In [1]: import numpy as np

In [2]: from numpy import linalg as LA

In [3]: np.set_printoptions(precision=3, suppress=True, linewidth=140)

In [4]: M = np.load("dump.npy")

In [5]: M
Out[5]: 
array([[-0.656, -0.523,  0.544],
       [ 0.743, -0.573,  0.345],
       [ 0.131,  0.631,  0.765]])

In [6]: # keeps lengths

In [7]: proj = np.triu(np.array([[-3, -3, 5], [2, -1, -1], [-4, -1, 3]]), 1) + np.eye(3)

In [8]: M2 = proj @ M @ LA.inv(proj)

In [9]: np.poly(M2)
Out[9]: array([ 1.   ,  0.464, -0.464, -1.   ])

In [10]: round(np.trace(M2), 3), np.round(np.trace(M), 3)
Out[10]: (np.float64(-0.464), np.float64(-0.464))

In [11]: LA.matrix_rank(M2)
Out[11]: np.int64(3)

In [12]: print(M2)
[[-2.23  -2.342 12.143]
 [ 0.612  0.633 -2.848]
 [ 0.131  1.024  1.133]]

In [13]: (M2 - M2.T) / 2
Out[13]: 
array([[ 0.   , -1.477,  6.006],
       [ 1.477,  0.   , -1.936],
       [-6.006,  1.936,  0.   ]])

In [14]: print(np.allclose(M2 @ M2.T, M2.T @ M2))
False

In [15]: assert M2 == M2.T
Traceback (most recent call last):
  Cell In[15], line 1
    assert M2 == M2.T
ValueError: The truth value of an array with more than one element is ambiguous. Use a.any() or a.all()


In [16]: LA.matrix_power(M2, 2)
Out[16]: 
array([[ 5.133, 16.175, -6.65 ],
       [-1.351, -3.95 ,  2.404],
       [ 0.483,  1.501, -0.04 ]])

In [17]: rng = np.random.default_rng(4290)

In [18]: idx = rng.permutation(3)

In [19]: idx
Out[19]: array([1, 2, 0])

In [20]: M2 = M[idx][:, idx]

In [21]: np.diag(M2)
Out[21]: array([-0.573,  0.765, -0.656])

In [22]: np.sort(np.abs(LA.eigvals(M2)))
Out[22]: array([1., 1., 1.])

In [23]: LA.norm(M, axis=1).argmax()
Out[23]: np.int64(0)

In [24]: LA.norm(M, axis=1)
Out[24]: array([1., 1., 1.])

In [25]: round(float(LA.norm(M) ** 2 / LA.norm(M, 2) ** 2), 3)
Out[25]: 3.0

In [26]: round(LA.norm(M, 2), 3)
Out[26]: np.float64(1.0)

In [27]: np.round(LA.norm(M[1], 1), 3), round(LA.norm(M[1], np.inf), 3)
Out[27]: (np.float64(1.661), np.float64(0.743))

In [28]: K = np.loadtxt("a.csv", delimiter=",")

In [29]: K
Out[29]: 
array([[ 0.5  , -0.2  ],
       [ 0.581, -0.192]])

In [30]: M2 = K + rng.integers(-2, 3, (2, 1)) @ rng.integers(-2, 3, (1, 2))

In [31]: M2
Out[31]: 
array([[ 0.5  , -0.2  ],
       [ 0.581, -0.192]])

In [32]: LA.svd(M2 - K, compute_uv=False)
Out[32]: array([0., 0.])

In [33]: print(np.abs(M2 - K).sum(axis=1))
[0. 0.]

In [34]: print(LA.matrix_rank(M2 - K, tol=1e-8))
0

In [35]: x = np.array([-2, 2])

In [36]: M2 @ x
Out[36]: array([-1.4  , -1.546])

In [37]: M2 @ np.ones(2)
Out[37]: array([0.3  , 0.389])

In [38]: np.einsum("ij,j->i", M2, x)
Out[38]: array([-1.4  , -1.546])

In [39]: (M2 @ x).argmax()
Out[39]: np.int64(0)

In [40]: M2 @ (2 * x)
Out[40]: array([-2.8  , -3.092])

In [41]: proj = np.triu(np.array([[1, 1], [1, 2]]), 1) + np.eye(2)

In [42]: M2 = proj @ K @ LA.inv(proj)

In [43]: proj @ K - K @ proj
Out[43]: 
array([[ 0.581, -0.692],
       [ 0.   , -0.581]])

In [44]: M2
Out[44]: 
array([[ 1.081, -1.473],
       [ 0.581, -0.773]])

In [45]: print(round(float(LA.det(M2)), 3))
0.02

In [46]: M2.reshape(-1, 2)
Out[46]: 
array([[ 1.081, -1.473],
       [ 0.581, -0.773]])

In [47]: M2.reshape(2, 3)
Traceback (most recent call last):
  Cell In[47], line 1
    M2.reshape(2, 3)
ValueError: cannot reshape array of size 4 into shape (2,3)


In [48]: t3 = M2.reshape(2, 2, -1)

In [49]: np.einsum("ihd,ihd->ih", t3, t3)
Out[49]: 
array([[1.169, 2.17 ],
       [0.338, 0.598]])

In [50]: np.swapaxes(t3, 1, 2)[1]
Out[50]: array([[ 0.581, -0.773]])

In [51]: print(t3.transpose(1, 0, 2))
[[[ 1.081]
  [ 0.581]]

 [[-1.473]
  [-0.773]]]

In [52]: print(t3.sum(axis=1))
[[-0.392]
 [-0.192]]

In [53]: m1 = np.loadtxt("data.csv", delimiter=",")

In [54]: m1
Out[54]: 
array([[5., 2., 6.],
       [0., 0., 0.],
       [7., 3., 9.],
       [7., 3., 9.],
       [0., 0., 0.],
       [1., 0., 0.],
       [0., 0., 0.],
       [0., 0., 0.],
       [0., 0., 0.],
       [0., 0., 0.],
       [0., 0., 0.],
       [0., 0., 0.],
       [0., 0., 0.],
       [3., 1., 3.],
       [3., 1., 3.],
       [0., 0., 0.],
       [0., 0., 0.],
       [1., 0., 0.],
       [3., 1., 3.],
       [3., 1., 3.],
       [5., 2., 6.],
       [0., 0., 0.],
       [7., 3., 9.]])

In [55]: Uu, sig, VT = LA.svd(m1)

In [56]: sig.round(3) + 0
Out[56]: array([24.955,  1.499,  0.   ])

In [57]: M2 = Uu[:, :2] @ np.diag(sig[:2]) @ VT[:2]

In [58]: round(LA.norm(m1 - M2) / LA.norm(m1), 3)
Out[58]: np.float64(0.0)

In [59]: LA.matrix_rank(m1, rtol=0.05)
Out[59]: np.int64(2)

In [60]: round(LA.norm(m1 - M2, 2), 3), np.round(sig[2], 3)
Out[60]: (np.float64(0.0), np.float64(0.0))
